% python3 -q
>>> import numpy as np
>>> from numpy import linalg as LA
>>> np.set_printoptions(suppress=True, linewidth=200)
>>> rd = lambda a: np.round(a, 1) + 0
>>> E = np.loadtxt("test5.csv", delimiter=",")
>>> print(rd(E))
[[ 0.2 -0.1  0.2 -0.3  0.  -0.1]
 [-0.1  0.4 -0.3  0.1 -0.2 -0.3]
 [ 0.2 -0.3  0.3 -0.3  0.1  0.1]
 [-0.3  0.1 -0.3  0.6  0.1  0.2]
 [ 0.  -0.2  0.1  0.1  0.1  0.2]
 [-0.1 -0.3  0.1  0.2  0.2  0.4]]
>>> # rows and columns are dependent
>>> vals, vecs = LA.eigh(E)
>>> print(rd(vals))
[0. 0. 0. 0. 1. 1.]
>>> rd(vecs @ np.diag(vals) @ vecs.T)
array([[ 0.2, -0.1,  0.2, -0.3,  0. , -0.1],
       [-0.1,  0.4, -0.3,  0.1, -0.2, -0.3],
       [ 0.2, -0.3,  0.3, -0.3,  0.1,  0.1],
       [-0.3,  0.1, -0.3,  0.6,  0.1,  0.2],
       [ 0. , -0.2,  0.1,  0.1,  0.1,  0.2],
       [-0.1, -0.3,  0.1,  0.2,  0.2,  0.4]])
>>> (vals > 1e-8).sum(), (vals < -1e-8).sum()
(np.int64(2), np.int64(0))
>>> rd(LA.eigvalsh(E + -2 * np.eye(6)))
array([-2., -2., -2., -2., -1., -1.])
>>> E.shape
(6, 6)
>>> np.zeros(6, 6)
Traceback (most recent call last):
  File "<python-input-13>", line 1, in <module>
    np.zeros(6, 6)
    ~~~~~~~~^^^^^^
TypeError: Cannot interpret '6' as a data type
>>> rank = LA.matrix_rank(E)
>>> rank
np.int64(2)
>>> ns = LA.svd(E)[2][rank:].T
>>> rd(ns @ ns.T)
array([[ 0.8,  0.1, -0.2,  0.3,  0. ,  0.1],
       [ 0.1,  0.6,  0.3, -0.1,  0.2,  0.3],
       [-0.2,  0.3,  0.7,  0.3, -0.1, -0.1],
       [ 0.3, -0.1,  0.3,  0.4, -0.1, -0.2],
       [ 0. ,  0.2, -0.1, -0.1,  0.9, -0.2],
       [ 0.1,  0.3, -0.1, -0.2, -0.2,  0.6]])
>>> print(rd(E @ ns))
[[0. 0. 0. 0.]
 [0. 0. 0. 0.]
 [0. 0. 0. 0.]
 [0. 0. 0. 0.]
 [0. 0. 0. 0.]
 [0. 0. 0. 0.]]
>>> [int(LA.matrix_rank(np.delete(E, i, axis=0))) for i in range(6)]
[2, 2, 2, 2, 2, 2]
>>> print(LA.matrix_rank(E.T @ E), LA.matrix_rank(E @ E.T))
2 2
>>> [int(LA.matrix_rank(E[:i])) for i in range(1, len(E) + 1)]
[1, 2, 2, 2, 2, 2]
>>> [int(LA.matrix_rank(E[:, :j + 1])) for j in range(6)]
[1, 2, 2, 2, 2, 2]
>>> ns.shape
(6, 4)
